>>> import numpy as np
>>> import numpy.linalg as la
>>> np.set_printoptions(suppress=True, linewidth=100)
>>> feats = np.load("run13.npy")
>>> feats
array([[0., 1., 1., 1., 1., 1., 1., 1., 1., 1., 1., 1., 1., 1., 1., 1.],
       [1., 0., 1., 1., 1., 1., 1., 1., 1., 1., 1., 1., 1., 1., 1., 1.],
       [1., 1., 0., 1., 1., 1., 1., 1., 1., 1., 1., 1., 1., 1., 1., 1.],
       [1., 1., 1., 0., 1., 1., 1., 1., 1., 1., 1., 1., 1., 1., 1., 1.],
       [1., 1., 1., 1., 0., 1., 1., 1., 1., 1., 1., 1., 1., 1., 1., 1.],
       [1., 1., 1., 1., 1., 0., 1., 1., 1., 1., 1., 1., 1., 1., 1., 1.],
       [1., 1., 1., 1., 1., 1., 0., 1., 1., 1., 1., 1., 1., 1., 1., 1.],
       [1., 1., 1., 1., 1., 1., 1., 0., 1., 1., 1., 1., 1., 1., 1., 1.],
       [1., 1., 1., 1., 1., 1., 1., 1., 0., 1., 1., 1., 1., 1., 1., 1.],
       [1., 1., 1., 1., 1., 1., 1., 1., 1., 0., 1., 1., 1., 1., 1., 1.],
       [1., 1., 1., 1., 1., 1., 1., 1., 1., 1., 0., 1., 1., 1., 1., 1.],
       [1., 1., 1., 1., 1., 1., 1., 1., 1., 1., 1., 0., 1., 1., 1., 1.],
       [1., 1., 1., 1., 1., 1., 1., 1., 1., 1., 1., 1., 0., 1., 1., 1.],
       [1., 1., 1., 1., 1., 1., 1., 1., 1., 1., 1., 1., 1., 0., 1., 1.],
       [1., 1., 1., 1., 1., 1., 1., 1., 1., 1., 1., 1., 1., 1., 0., 1.],
       [1., 1., 1., 1., 1., 1., 1., 1., 1., 1., 1., 1., 1., 1., 1., 0.]])
>>> # symmetric
>>> left, sig, Vt = la.svd(feats)
>>> np.argmax(sig[:-1] / (sig[1:] + 1e-6)) + 1
np.int64(1)
>>> sig.round(3)
array([15.,  1.,  1.,  1.,  1.,  1.,  1.,  1.,  1.,  1.,  1.,  1.,  1.,  1.,  1.,  1.])
>>> A2 = left[:, :1] @ np.diag(sig[:1]) @ Vt[:1]
>>> round(la.norm(feats - A2) / la.norm(feats), 3)
np.float64(0.25)
>>> la.matrix_rank(A2)
np.int64(1)
>>> np.round(la.norm(feats - A2, 2), 3), round(sig[1], 3)
(np.float64(1.0), np.float64(1.0))
>>> print((feats @ feats)[0])
[15. 14. 14. 14. 14. 14. 14. 14. 14. 14. 14. 14. 14. 14. 14. 14.]
>>> feats @ np.ones(16)
array([15., 15., 15., 15., 15., 15., 15., 15., 15., 15., 15., 15., 15., 15., 15., 15.])
>>> print(np.fft.fft(feats[0]))
[15.+0.j -1.+0.j -1.+0.j -1.+0.j -1.+0.j -1.+0.j -1.+0.j -1.+0.j -1.+0.j -1.+0.j -1.+0.j -1.+0.j
 -1.+0.j -1.+0.j -1.+0.j -1.+0.j]
>>> F = np.loadtxt("a.csv", delimiter=",")
>>> print(F)
[[-0.8    0.6   -0.7   -0.4    1.4    0.9   -1.1    0.8   -0.1   -1.3   -0.4    0.     2.4
   0.1  ]
 [ 1.    -0.2    0.    -1.4    0.7    0.8    0.8   -0.5   -1.3    1.1   -0.7   -0.8    0.2
  -1.1  ]
 [-1.2   -0.6    0.4    0.    -2.4   -0.3    0.6    2.8   -1.4    1.3    0.3   -1.9    0.2
  -0.8  ]
 [-0.3    0.1    0.3    1.3   -1.5   -0.8    0.8   -1.4   -0.1   -0.2    2.4    0.     0.9
  -1.   ]
 [ 0.9    0.6   -0.1    0.1    0.2   -0.5    0.6    1.     0.2   -0.5    0.     0.2   -1.3
  -1.   ]
 [ 1.8   -1.1   -0.9    1.     1.5    0.2   -2.1    0.8   -2.2    0.1    0.2    1.     0.1
   0.5  ]
 [ 0.    -0.4   -1.3    1.4   -0.1    0.8   -1.2   -0.2    1.5    1.4   -1.    -0.1   -2.2
  -0.5  ]
 [ 0.1   -1.6   -0.6    0.4   -1.    -0.4    0.8   -1.8   -0.9   -1.5   -0.8    2.3   -0.5
  -0.6  ]
 [-0.163 -0.619 -1.233  1.3   -0.339  0.94  -1.215 -0.305  1.436  1.557 -0.872 -0.062 -2.184
  -0.562]
 [ 0.1    0.3   -3.1    1.7   -0.2   -2.4   -1.7    0.    -0.4    1.8    0.5    0.1   -0.8
  -1.7  ]
 [ 0.3    2.5    0.7   -0.8    1.2   -0.7   -0.5   -0.5   -1.    -0.7   -0.8    0.6   -1.
  -0.3  ]]
>>> vec = np.array([-5, -4, 9, -8, 3, 6, 4, -1, 2, -8, -8, 7, 6, -1])
>>> np.round(np.einsum("ij,j->i", F, vec), 3)
array([ 30.6  ,   8.5  , -24.3  , -22.7  , -10.6  , -23.9  , -35.   ,  27.2  , -33.722, -86.6  ,
         7.6  ])
>>> np.sign((F @ vec).round(6))
array([ 1.,  1., -1., -1., -1., -1., -1.,  1., -1., -1.,  1.])
>>> print(np.round(F @ (2 * vec), 3))
[  61.2     17.     -48.6    -45.4    -21.2    -47.8    -70.      54.4    -67.444 -173.2     15.2  ]
>>> (F @ vec).argmax()
np.int64(0)
>>> F @ np.eye(14)[3]
array([-0.4, -1.4,  0. ,  1.3,  0.1,  1. ,  1.4,  0.4,  1.3,  1.7, -0.8])
>>> rng = np.random.default_rng(5613)
>>> ang = np.sort(rng.uniform(-2, 2, 11))
>>> A = np.c_[ang, ang ** 2, ang ** 3] @ np.array([[-9, -9, -2, -3, 2, 7, 3, -5, -9, -9, 5, 7],
...     [2, -8, -4, 1, -4, 1, 4, 1, 6, 1, 0, -1],
...     [-6, 5, -6, -7, 0, -7, 4, 5, 2, 4, -1, -8]])
>>> A.round(3)
array([[ 44.882, -27.264,  17.988,  36.799, -13.629,  20.672, -11.212, -10.307,  21.731,   0.338,
         -3.869,  19.665],
       [ 35.688, -19.136,  12.857,  27.927, -11.346,  13.4  ,  -8.179,  -5.954,  19.605,   2.922,
         -4.198,  12.245],
       [ 23.85 ,  -9.202,   6.917,  16.959,  -8.102,   5.009,  -4.699,  -1.13 ,  15.91 ,   5.357,
         -4.269,   3.859],
       [ 11.68 ,  -0.553,   2.151,   6.721,  -4.205,  -1.332,  -1.911,   2.064,  10.095,   5.807,
         -3.504,  -2.107],
       [ 10.665,   0.005,   1.854,   5.957,  -3.844,  -1.659,  -1.732,   2.179,   9.451,   5.667,
         -3.366,  -2.377],
       [  0.178,   0.174,   0.038,   0.059,  -0.041,  -0.137,  -0.058,   0.099,   0.179,   0.177,
         -0.098,  -0.138],
       [ -0.007,  -0.007,  -0.002,  -0.002,   0.002,   0.005,   0.002,  -0.004,  -0.007,  -0.007,
          0.004,   0.005],
       [ -0.586,  -0.627,  -0.151,  -0.195,   0.114,   0.464,   0.216,  -0.324,  -0.567,  -0.588,
          0.329,   0.455],
       [ -0.633,  -0.68 ,  -0.165,  -0.211,   0.122,   0.501,   0.235,  -0.349,  -0.61 ,  -0.635,
          0.356,   0.491],
       [ -5.698,  -6.915,  -3.656,  -2.755,  -0.181,   3.029,   3.847,  -1.59 ,  -2.811,  -4.097,
          2.699,   2.166],
       [ -6.067,  -7.292,  -4.029,  -3.018,  -0.26 ,   3.052,   4.189,  -1.548,  -2.805,  -4.2  ,
          2.811,   2.092]])
>>> # null space of dimension 9
>>> la.matrix_rank(A, rtol=0.1)
np.int64(2)
>>> [round(float(x), 3) for x in la.svd(A, compute_uv=False)[:3]]
[106.803, 25.635, 9.946]
>>> m1 = np.load("x.npy")
>>> m1
array([[ 1.1,  1. ,  1. ,  1. ,  0. , -2. ,  1. , -2. ],
       [ 1. ,  2.1,  1. ,  0. ,  2. ,  2. , -2. ,  0. ],
       [ 0. , -1. , -0.9, -1. ,  2. ,  0. , -2. ,  1. ],
       [ 2. , -1. ,  1. ,  0.1,  0. , -2. , -1. ,  0. ],
       [ 0. , -2. , -1. , -2. ,  1.1, -1. , -2. ,  0. ],
       [-1. ,  1. , -2. , -1. , -2. ,  1.1,  2. ,  1. ],
       [-1. ,  1. , -2. ,  2. ,  0. ,  2. , -0.9,  1. ],
       [ 1. ,  1. ,  1. ,  1. ,  0. , -2. ,  1. , -1.9]])
>>> vec = np.array([1, -1, -1, 1, -2, 0, 0, 2, 2, -3, 3, 3])
>>> print(la.norm(A @ vec) <= la.norm(A, 2) * la.norm(vec) + 1e-9)
True
>>> np.round(A @ vec, 3)
array([187.435, 135.262,  71.56 ,  15.274,  11.48 ,  -0.578,   0.023,   2.102,   2.281,  20.564,
        21.356])
>>> (A @ vec).argmax()
np.int64(0)
>>> np.round(A @ np.ones(12), 3)
array([ 95.794,  75.831,  50.46 ,  24.905,  22.803,   0.433,  -0.017,  -1.459,  -1.577, -15.962,
       -17.075])
>>> np.round((A * vec).sum(axis=1), 3)
array([187.435, 135.262,  71.56 ,  15.274,  11.48 ,  -0.578,   0.023,   2.102,   2.281,  20.564,
        21.356])
>>> np.round(A @ (2 * vec), 3)
array([374.871, 270.525, 143.12 ,  30.548,  22.96 ,  -1.156,   0.046,   4.204,   4.561,  41.127,
        42.711])
>>> cent = 3 * np.array([[-0.1, 0.4, 2.1, 0.4, 0.0],
...     [-0.9, -1.1, -0.6, -0.1, 2.0],
...     [-1.3, -0.2, -1.1, 0.2, -0.6]])
>>> z = rng.integers(0, 3, 14)
>>> M = cent[z] + rng.normal(size=(14, 5))
>>> M.round(3)
array([[-2.767, -4.212,  0.034, -0.443,  7.024],
       [-0.837,  1.46 ,  7.11 ,  0.182, -0.408],
       [-0.527,  0.46 ,  5.516,  1.321,  0.138],
       [-3.934, -1.679, -2.837, -1.455, -0.439],
       [-5.127, -1.508, -3.571,  1.601, -1.126],
       [-3.138, -2.648, -3.225, -0.119,  5.972],
       [-1.434,  0.998,  5.893,  1.321,  0.358],
       [-4.018, -0.424, -4.244, -1.457, -2.477],
       [-1.522, -4.243, -3.612,  2.178,  7.908],
       [-1.485, -3.231, -1.564,  0.259,  5.446],
       [-5.346, -1.586, -4.427, -0.341, -1.588],
       [-2.496, -0.301, -2.899, -0.133, -1.672],
       [-3.693, -1.754, -1.009, -0.904, -1.441],
       [-2.788, -1.338, -1.892,  0.058,  0.17 ]])
>>> Ac = M - M.mean(axis=0)
>>> vecs = la.svd(Ac)[2][:3]
>>> A2 = Ac - Ac @ vecs.T @ vecs
>>> np.round(np.cov(Ac @ vecs.T, rowvar=False), 3) + 0
array([[19.026,  0.   ,  0.   ],
       [ 0.   , 14.605,  0.   ],
       [ 0.   ,  0.   ,  0.991]])
>>> la.norm(A2, axis=1).round(6).argmax()
np.int64(4)
>>> np.round(np.diag(vecs.T @ vecs), 3)
array([0.165, 0.206, 0.902, 0.867, 0.86 ])
>>> np.round((Ac @ vecs.T).std(axis=0), 3)
array([4.203, 3.683, 0.959])
>>> A2 = np.c_[M[:, :1] @ np.array([[-7]]), np.array([3, 5, 8, 6, 6, 9, 8, 9, 4, 5, 5, 2, 8, 6])]
>>> A2.round(3)
array([[19.369,  3.   ],
       [ 5.86 ,  5.   ],
       [ 3.689,  8.   ],
       [27.539,  6.   ],
       [35.891,  6.   ],
       [21.965,  9.   ],
       [10.04 ,  8.   ],
       [28.124,  9.   ],
       [10.652,  4.   ],
       [10.393,  5.   ],
       [37.424,  5.   ],
       [17.471,  2.   ],
       [25.852,  8.   ],
       [19.514,  6.   ]])
>>> la.matrix_rank(A2)
np.int64(2)
>>> np.round(la.lstsq(M, A2[:, 0])[0], 3) + 0
array([-7.,  0.,  0.,  0.,  0.])
>>> np.round(la.norm(A2 - M @ la.lstsq(M, A2)[0], axis=0), 3) + 0
array([0.   , 8.654])
>>> X = np.load("w.npy")
>>> print(X)
[[ 0.1   -1.5    0.6   -2.7    0.5   -1.2   -0.4    0.5   -0.2    2.    -0.9    1.    -0.5
   1.3   -0.1   -0.3  ]
 [-0.3    0.2    1.1   -0.4    1.3    1.    -1.6   -0.8    0.8    2.     0.8    0.3   -0.2
   0.9    2.     1.4  ]
 [-0.8   -0.8    0.8    0.6    0.     1.3    0.     0.4    0.2    0.2   -1.8    1.5    0.3
  -1.     0.9   -1.   ]
 [-0.5   -0.7    0.3   -1.     1.1   -0.9   -0.9    1.1   -0.7   -0.3   -1.4   -1.8   -1.5
  -1.     0.5   -0.2  ]
 [ 0.2    0.2   -0.3   -0.9    1.5    1.3   -0.7    2.1   -2.4    0.     2.8   -0.5    0.3
   0.5   -0.5    0.2  ]
 [-1.8    1.    -0.2    0.7   -0.4   -0.4   -0.4    0.1   -1.    -1.2   -0.4   -0.3   -0.1
   0.4    0.6   -0.8  ]
 [-0.8   -2.    -1.3   -0.4   -1.     0.    -0.1   -0.2   -0.5    0.     1.     0.    -0.9
  -0.4    0.7    1.6  ]
 [ 0.1    1.     0.3    0.7   -1.9    0.     0.9    0.     1.9    0.7   -0.8   -0.1   -1.5
  -0.9    0.5    1.1  ]
 [-0.8    0.6   -0.1    1.    -0.9   -0.3    1.3   -0.5   -0.2    0.9   -0.8   -0.7    0.9
   0.8   -1.4    1.7  ]
 [-0.536 -0.96   0.539 -0.117  0.605 -0.236 -0.035 -1.851  1.123 -0.257  1.487  0.914 -2.093
   0.376  0.174  1.584]
 [ 0.3   -0.5   -1.5    1.3    0.5    1.3   -0.7   -0.3    1.4    1.2   -0.2   -0.8   -0.2
  -0.1   -0.2    0.4  ]
 [-0.5   -1.     0.7   -0.1    0.8   -0.4    0.    -1.8    1.2   -0.3    1.4    0.7   -2.1
   0.4    0.3    1.6  ]
 [-0.7   -1.     0.7   -0.1   -0.8   -1.     0.6   -0.6    1.1   -1.1   -1.2    0.6   -1.8
  -0.4    1.1    1.4  ]
 [ 0.7    0.2   -0.6   -0.5    0.8   -0.9   -0.8   -1.8   -1.7    0.2    0.     0.6    0.9
   1.8    1.8    0.9  ]]
>>> u, v = X[13], X[0]
>>> u @ u
np.float64(17.86)
>>> p = (u @ v) / (u @ u) * u
>>> np.round(la.norm(u + v) ** 2 + la.norm(u - v) ** 2, 3)
np.float64(75.52)
>>> np.round((v - p) @ u, 3)
np.float64(0.0)
>>> la.matrix_rank(np.outer(u, v))
np.int64(1)
